>>> import numpy as np
>>> np.set_printoptions(precision=2, suppress=True, linewidth=160)
>>> J = np.loadtxt("test3.csv", delimiter=",")
>>> print(J)
[[-0.79  0.36  0.36  0.36]
 [ 0.36  0.93 -0.07 -0.07]
 [ 0.36 -0.07  0.93 -0.07]
 [ 0.36 -0.07 -0.07  0.93]]
>>> # symmetric, so the eigenvalues are real
>>> C2 = J.T @ J
>>> print((J @ J.T).shape)
(4, 4)
>>> print(np.trace(C2), (J ** 2).sum())
4.0 4.0
>>> print(np.diag(C2))
[1. 1. 1. 1.]
>>> print(np.linalg.svd(J, compute_uv=False) ** 2)
[1. 1. 1. 1.]
>>> feats = np.loadtxt("dump.csv", delimiter=",")
>>> print(feats)
[[-4.  1. -8. -8.]
 [ 5.  5. -7. -1.]
 [-3.  8. -4.  5.]
 [ 8. -2.  4.  3.]]
>>> C2 = feats.T @ feats
>>> print((feats @ feats.T).shape)
(4, 4)
>>> print(C2)
[[114. -19.  41.  36.]
 [-19.  94. -83.  21.]
 [ 41. -83. 145.  63.]
 [ 36.  21.  63.  99.]]
>>> print(np.linalg.cond(feats) > 100)
True
>>> print(np.abs(np.linalg.svd(feats)[2][-1]))
[0.06 0.63 0.57 0.52]
>>> print(round(np.log10(np.linalg.cond(feats))))
3
>>> print(np.linalg.matrix_rank(feats, rtol=0.1))
3
>>> print([round(float(x), 2) for x in np.linalg.svd(feats, compute_uv=False)[:3]])
[15.61, 11.19, 9.12]
>>> q, _ = np.linalg.qr(np.array([[-0.2, -1.0, -1.2, -1.0],
...     [-0.4, 1.6, 1.7, -1.1],
...     [-0.8, 0.4, 0.2, 1.0],
...     [-2.5, 0.0, 1.0, -1.5]]))
>>> data = 2 * q
>>> print(data)
[[-0.15  1.07 -0.92 -1.41]
 [-0.3  -1.63 -0.16 -1.1 ]
 [-0.6  -0.33 -1.66  0.89]
 [-1.88  0.28  0.63  0.01]]
>>> rng = np.random.default_rng(67328)
>>> Y = data + rng.integers(-2, 3, (4, 2)) @ rng.integers(-2, 3, (2, 4))
>>> print(Y)
[[-8.15 -0.93  1.08  4.59]
 [-0.3   0.37  5.84 -3.1 ]
 [ 1.4  -1.33 -6.66  0.89]
 [ 4.12  2.28  0.63 -4.99]]
>>> print(Y - data)
[[-8. -2.  2.  6.]
 [ 0.  2.  6. -2.]
 [ 2. -1. -5.  0.]
 [ 6.  2.  0. -5.]]
>>> print(np.linalg.matrix_rank(Y - data, tol=1e-8))
2
>>> print(np.abs(Y - data).sum(axis=1))
[18. 10.  8. 13.]
>>> print(np.round(data.T @ data, 2) + 0)
[[4. 0. 0. 0.]
 [0. 4. 0. 0.]
 [0. 0. 4. 0.]
 [0. 0. 0. 4.]]
>>> print(np.linalg.norm(data, axis=0))
[2. 2. 2. 2.]
>>> print(np.round(data @ data.T, 2) + 0)
[[4. 0. 0. 0.]
 [0. 4. 0. 0.]
 [0. 0. 4. 0.]
 [0. 0. 0. 4.]]
>>> print(np.round(np.linalg.pinv(data), 2) + 0)
[[-0.04 -0.08 -0.15 -0.47]
 [ 0.27 -0.41 -0.08  0.07]
 [-0.23 -0.04 -0.41  0.16]
 [-0.35 -0.28  0.22  0.  ]]
>>> M = np.loadtxt("a.csv", delimiter=",")
>>> print(M)
[[-1. -3. -3. -3. -3.]
 [ 5.  3.  3.  3.  3.]
 [ 0. -2. -2. -2. -2.]
 [ 2.  0.  0.  0.  0.]
 [ 0. -2. -2. -2. -2.]]
>>> # row 4 repeats row 2
>>> Uu, sigma, VT = np.linalg.svd(M)
>>> print(np.argmax(sigma[:-1] / (sigma[1:] + 1e-6)) + 1)
2
>>> print(sigma.round(2) + 0)
[10.89  3.92  0.    0.    0.  ]
>>> Y = Uu[:, :2] @ np.diag(sigma[:2]) @ VT[:2]
>>> print(Y.round(2) + 0)
[[-1. -3. -3. -3. -3.]
 [ 5.  3.  3.  3.  3.]
 [ 0. -2. -2. -2. -2.]
 [ 2.  0.  0.  0.  0.]
 [ 0. -2. -2. -2. -2.]]
>>> print(np.round(np.abs(M - Y).max(), 2))
0.0
>>> print(round(float(np.linalg.norm(M - Y) / np.linalg.norm(M)), 2))
0.0
>>> print(round(np.linalg.norm(M - Y, 2), 2), round(float(sigma[2]), 2))
0.0 0.0
>>> print(np.linalg.matrix_rank(M, rtol=0.05))
2
>>> Y = np.array([[4, 1, 0], [3, 5, 1], [2, 0, 0]])
>>> C = np.array([[-3, 3, -1], [0, 2, -2], [-1, 1, 0]])
>>> A = np.block([[Y, np.zeros((3, 3))], [np.zeros((3, 3)), C]])
>>> print(A)
[[ 4.  1.  0.  0.  0.  0.]
 [ 3.  5.  1.  0.  0.  0.]
 [ 2.  0.  0.  0.  0.  0.]
 [ 0.  0.  0. -3.  3. -1.]
 [ 0.  0.  0.  0.  2. -2.]
 [ 0.  0.  0. -1.  1.  0.]]
>>> print(np.abs(np.linalg.svd(A)[2][-1]))
[0.04 0.22 0.97 0.   0.   0.  ]
>>> print([round(float(x), 2) for x in np.linalg.svd(A, compute_uv=False)[:3]])
[6.87, 4.99, 2.96]
>>> print((A != 0).astype(int))
[[1 1 0 0 0 0]
 [1 1 1 0 0 0]
 [1 0 0 0 0 0]
 [0 0 0 1 1 1]
 [0 0 0 0 1 1]
 [0 0 0 1 1 0]]
>>> print((np.linalg.matrix_power((A != 0) + (A.T != 0) + np.eye(6), 6) > 0).astype(int))
[[1 1 1 0 0 0]
 [1 1 1 0 0 0]
 [1 1 1 0 0 0]
 [0 0 0 1 1 1]
 [0 0 0 1 1 1]
 [0 0 0 1 1 1]]
>>> print(np.allclose(A, A.T))
False
>>> print(A @ A)
[[19.  9.  1.  0.  0.  0.]
 [29. 28.  5.  0.  0.  0.]
 [ 8.  2.  0.  0.  0.  0.]
 [ 0.  0.  0. 10. -4. -3.]
 [ 0.  0.  0.  2.  2. -4.]
 [ 0.  0.  0.  3. -1. -1.]]
>>> print(np.round(np.linalg.det(A), 2))
-4.0
>>> print(np.linalg.matrix_power(A, 2))
[[19.  9.  1.  0.  0.  0.]
 [29. 28.  5.  0.  0.  0.]
 [ 8.  2.  0.  0.  0.  0.]
 [ 0.  0.  0. 10. -4. -3.]
 [ 0.  0.  0.  2.  2. -4.]
 [ 0.  0.  0.  3. -1. -1.]]
>>> assert A == A.T
Traceback (most recent call last):
  File "<python-input-57>", line 1, in <module>
    assert A == A.T
           ^^^^^^^^
ValueError: The truth value of an array with more than one element is ambiguous. Use a.any() or a.all()
>>> u, r1 = J[0], J[2]
>>> print(np.round(u @ u, 2))
1.0
>>> p = (u @ r1) / (u @ u) * u
>>> print(r1 - p)
[ 0.36 -0.07  0.93 -0.07]
>>> print(np.linalg.matrix_rank(np.outer(u, r1)))
1
>>> print(np.outer(u, r1))
[[-0.28  0.06 -0.73  0.06]
 [ 0.13 -0.03  0.33 -0.03]
 [ 0.13 -0.03  0.33 -0.03]
 [ 0.13 -0.03  0.33 -0.03]]
>>> print(round(float(np.linalg.norm(A[4], 1)), 2), round(float(np.linalg.norm(A[4], np.inf)), 2))
4.0 2.0
>>> print(np.round(np.linalg.norm(A, 2), 2))
6.87
>>> print(np.round(np.linalg.norm(A, "nuc"), 2))
17.13
>>> print(round(float(np.linalg.norm(A) ** 2 / np.linalg.norm(A, 2) ** 2), 2))
1.8
>>> arr = np.load("mat.npy")
>>> print(arr)
[[-0.31 -3.58 -1.98]
 [ 1.74  0.72  1.42]
 [-0.88  1.8  -0.35]
 [-3.74  0.48  0.2 ]
 [-4.52  3.45 -0.49]
 [-1.47 -0.59 -1.56]
 [-0.35 -0.7   0.91]
 [-2.41 -1.13 -0.49]
 [-2.78 -1.67 -1.05]
 [ 5.06 -2.05  1.02]
 [ 4.62 -1.59  1.77]
 [ 1.14  0.2   0.9 ]
 [ 0.89 -0.84  0.07]
 [-3.74 -1.25 -3.26]
 [ 0.96  0.38  0.34]
 [ 2.94  0.04  0.31]
 [-2.91 -0.97 -0.83]
 [-2.53  1.08  0.18]
 [-3.48  0.15 -2.58]
 [-2.34  3.28 -0.71]
 [-2.41  1.33 -1.89]
 [ 1.62 -0.32  1.15]
 [ 2.92 -0.88  0.62]
 [ 2.27  1.65  1.08]]
>>> x0 = np.array([1, 2, -3])
>>> rhs = arr @ x0
>>> print(np.linalg.lstsq(arr, rhs)[0])
[ 1.  2. -3.]
>>> rhs = rhs + 0.3 * rng.normal(size=24)
>>> print(rhs)
[-1.1  -1.56  3.5  -3.63  4.13  2.02 -4.42 -3.63 -2.56 -1.96 -4.08 -1.27 -1.    3.54  1.19  2.04 -1.8  -0.93  4.54  6.63  5.84 -1.96 -0.62  2.3 ]
>>> beta, *_ = np.linalg.lstsq(arr, rhs)
>>> print(beta.round())
[ 1.  2. -3.]
>>> print([round(float(np.linalg.norm(np.linalg.solve(arr.T @ arr + lam * np.eye(3), arr.T @ rhs))), 2) for lam in (0, 1, 10, 100)])
[3.75, 3.48, 2.15, 0.58]
>>> print(round(np.linalg.norm(rhs - arr @ beta), 2))
1.36
>>> print(np.round(arr.T @ (rhs - arr @ beta), 2) + 0)
[0. 0. 0.]
>>> C = arr[[21, 15]].astype(float)
>>> for _ in range(3):
...     lab = np.linalg.norm(arr[:, None] - C, axis=-1).argmin(axis=1)
...     C = np.array([arr[lab == j].mean(axis=0) for j in range(2)])
... 
>>> print(lab)
[0 1 0 0 0 0 0 0 0 1 1 1 1 0 1 1 0 0 0 0 0 1 1 1]
>>> print(C[1] - C[0])
[ 4.84 -0.39  1.86]
>>> C2 = np.cov(arr, rowvar=False)
>>> print(np.linalg.eigvalsh(C2)[::-1])
[8.94 2.63 0.53]
>>> print(arr.std(axis=0))
[2.72 1.59 1.29]
>>> print(C2)
[[ 7.71 -1.4   2.61]
 [-1.4   2.65  0.19]
 [ 2.61  0.19  1.74]]
>>> print(np.argsort(-arr.std(axis=0).round(6), kind="stable"))
[0 1 2]
>>> print(np.polyfit(arr[:, 1], arr[:, 0], 1))
[-0.53 -0.43]
>>> print(C2.shape)
(3, 3)
>>> print(np.median(arr, axis=0))
[-0.61 -0.14  0.12]
>>> D = np.linalg.norm(arr[:, None] - arr[None], axis=-1)
>>> print(np.flatnonzero(D[13] < D.mean() / 2))
[13 18]
>>> print(D[:5, :5])
[[0.   5.85 5.65 5.74 8.33]
 [5.85 0.   3.34 5.62 7.09]
 [5.65 3.34 0.   3.2  4.  ]
 [5.74 5.62 3.2  0.   3.15]
 [8.33 7.09 4.   3.15 0.  ]]
>>> print(np.linalg.matrix_rank(D ** 2))
5
>>> print(D.shape)
(24, 24)
>>> print(np.unravel_index(D.round(6).argmax(), D.shape))
(np.int64(4), np.int64(9))
>>> cen = (arr - arr.mean(axis=0)) / arr.std(axis=0)
>>> print(np.argwhere(np.abs(cen) > 2))
[[ 0  1]
 [ 4  1]
 [ 9  0]
 [13  2]
 [19  1]]
>>> beta = np.linalg.lstsq(np.delete(cen, 1, axis=1), cen[:, 1])[0]
>>> print(beta)
[-0.76  0.63]
>>> print(round(1 - np.var(cen[:, 1] - np.delete(cen, 1, axis=1) @ beta), 2))
0.29
>>> m1 = np.array([[-0.3, 1.1, -0.3],
...     [0.2, 0.5, -0.5],
...     [-0.7, -0.2, -0.8],
...     [0.7, 0.1, 0.8],
...     [1.6, 0.4, 1.5],
...     [1.6, -0.6, -2.1]])
>>> print(m1)
[[-0.3  1.1 -0.3]
 [ 0.2  0.5 -0.5]
 [-0.7 -0.2 -0.8]
 [ 0.7  0.1  0.8]
 [ 1.6  0.4  1.5]
 [ 1.6 -0.6 -2.1]]
>>> x0 = np.array([1, 1, 3])
>>> rhs = m1 @ x0
>>> print(rhs)
[-0.1 -0.8 -3.3  3.2  6.5 -5.3]
>>> print(np.round(np.linalg.pinv(m1) @ m1, 2) + 0)
[[1. 0. 0.]
 [0. 1. 0.]
 [0. 0. 1.]]
>>> print(np.linalg.lstsq(m1, rhs)[0])
[1. 1. 3.]
>>> rhs = rhs + 0.3 * rng.normal(size=6)
>>> print(rhs)
[-0.14 -0.21 -3.11  3.36  6.37 -5.33]
>>> beta, *_ = np.linalg.lstsq(m1, rhs)
>>> print(beta.round())
[1. 1. 3.]
>>> print(beta)
[0.99 1.15 2.92]
>>> Y = np.array([[3, -2], [-2, 1], [1, -4]])
>>> print(np.einsum("ik,kj->ji", m1, Y))
[[-3.4 -0.9 -2.5  2.7  5.5  3.9]
 [ 2.9  2.1  4.4 -4.5 -8.8  4.6]]
>>> print(m1 @ Y)
[[-3.4  2.9]
 [-0.9  2.1]
 [-2.5  4.4]
 [ 2.7 -4.5]
 [ 5.5 -8.8]
 [ 3.9  4.6]]
>>> print(np.einsum("ij,ij->i", m1, m1))
[1.39 0.54 1.17 1.14 4.97 7.33]
>>> print(np.einsum("ik,kj->ij", m1, Y))
[[-3.4  2.9]
 [-0.9  2.1]
 [-2.5  4.4]
 [ 2.7 -4.5]
 [ 5.5 -8.8]
 [ 3.9  4.6]]
>>> print(Y.T @ m1.T)
[[-3.4 -0.9 -2.5  2.7  5.5  3.9]
 [ 2.9  2.1  4.4 -4.5 -8.8  4.6]]
>>> print(np.vstack([m1, Y.T]).shape)
(8, 3)
>>> print(np.einsum("ij->j", m1))
[ 3.1  1.3 -1.4]
>>> E = np.load("data.npy")
>>> print(E)
[[ 3  0  3  0  3  0]
 [ 1 -3  1 -3  1 -3]
 [-3  0 -3  0 -3  0]
 [ 3  0  3  0  3  0]
 [ 1 -3  1 -3  1 -3]
 [-3  0 -3  0 -3  0]]
>>> Uu, sigma, VT = np.linalg.svd(E)
>>> evecs = VT[:(sigma > 1e-8).sum()]
>>> x0 = E[0] + 2 * E[2] + rng.integers(2) * np.eye(6)[5]
>>> print(x0)
[-3.  0. -3.  0. -3.  1.]
>>> print(np.round(np.linalg.norm(x0 - evecs.T @ evecs @ x0), 2))
0.82
>>> print(np.diag(evecs.T @ evecs))
[0.33 0.33 0.33 0.33 0.33 0.33]
>>> print([round(float(x), 2) for x in np.linalg.svd(E, compute_uv=False)[:3]])
[10.91, 7.0, 0.0]
>>> print(round(np.linalg.norm(E, 2) / np.linalg.norm(E), 2))
0.84
>>> print(np.linalg.cond(E) > 100)
True
>>> print(np.linalg.matrix_rank(E, rtol=0.1))
2
>>> def softmax(z):
...     e = np.exp(z - z.max(axis=-1, keepdims=True))
...     return e / e.sum(axis=-1, keepdims=True)
... 
>>> print(softmax(E[5] + 2))
[0.02 0.32 0.02 0.32 0.02 0.32]
>>> print(softmax(E[5]))
[0.02 0.32 0.02 0.32 0.02 0.32]
>>> att = E @ E.T / np.sqrt(6)
>>> print(softmax(att).round(6).argmax(axis=1))
[0 1 2 0 1 2]
>>> print(np.round(softmax(att), 2) + 0)
[[0.5 0.  0.  0.5 0.  0. ]
 [0.  0.5 0.  0.  0.5 0. ]
 [0.  0.  0.5 0.  0.  0.5]
 [0.5 0.  0.  0.5 0.  0. ]
 [0.  0.5 0.  0.  0.5 0. ]
 [0.  0.  0.5 0.  0.  0.5]]
>>> Y = E / np.sqrt((E ** 2).mean(axis=1, keepdims=True))
>>> print(Y[4])
[ 0.45 -1.34  0.45 -1.34  0.45 -1.34]
>>> print(np.linalg.matrix_rank(E - E.mean(axis=1, keepdims=True)))
1
>>> print(np.linalg.norm(Y, axis=1))
[2.45 2.45 2.45 2.45 2.45 2.45]
>>> print(np.allclose(E, E.T))
False
>>> print(np.round(np.sort(np.abs(np.linalg.eigvals(E))), 2) + 0)
[0. 0. 0. 0. 0. 2.]
>>> print(np.linalg.matrix_power(E, 3))
[[ -6  18  -6  18  -6  18]
 [  4 -12   4 -12   4 -12]
 [  6 -18   6 -18   6 -18]
 [ -6  18  -6  18  -6  18]
 [  4 -12   4 -12   4 -12]
 [  6 -18   6 -18   6 -18]]
>>> print(np.round(np.abs(np.linalg.eigvals(E)).max(), 2))
2.0
>>> print(np.allclose(E @ E.T, E.T @ E))
False
>>> print((E + E.T) / 2)
[[ 3.   0.5  0.   1.5  2.  -1.5]
 [ 0.5 -3.   0.5 -1.5 -1.  -1.5]
 [ 0.   0.5 -3.   1.5 -1.  -1.5]
 [ 1.5 -1.5  1.5  0.   0.   0. ]
 [ 2.  -1.  -1.   0.   1.  -3. ]
 [-1.5 -1.5 -1.5  0.  -3.   0. ]]
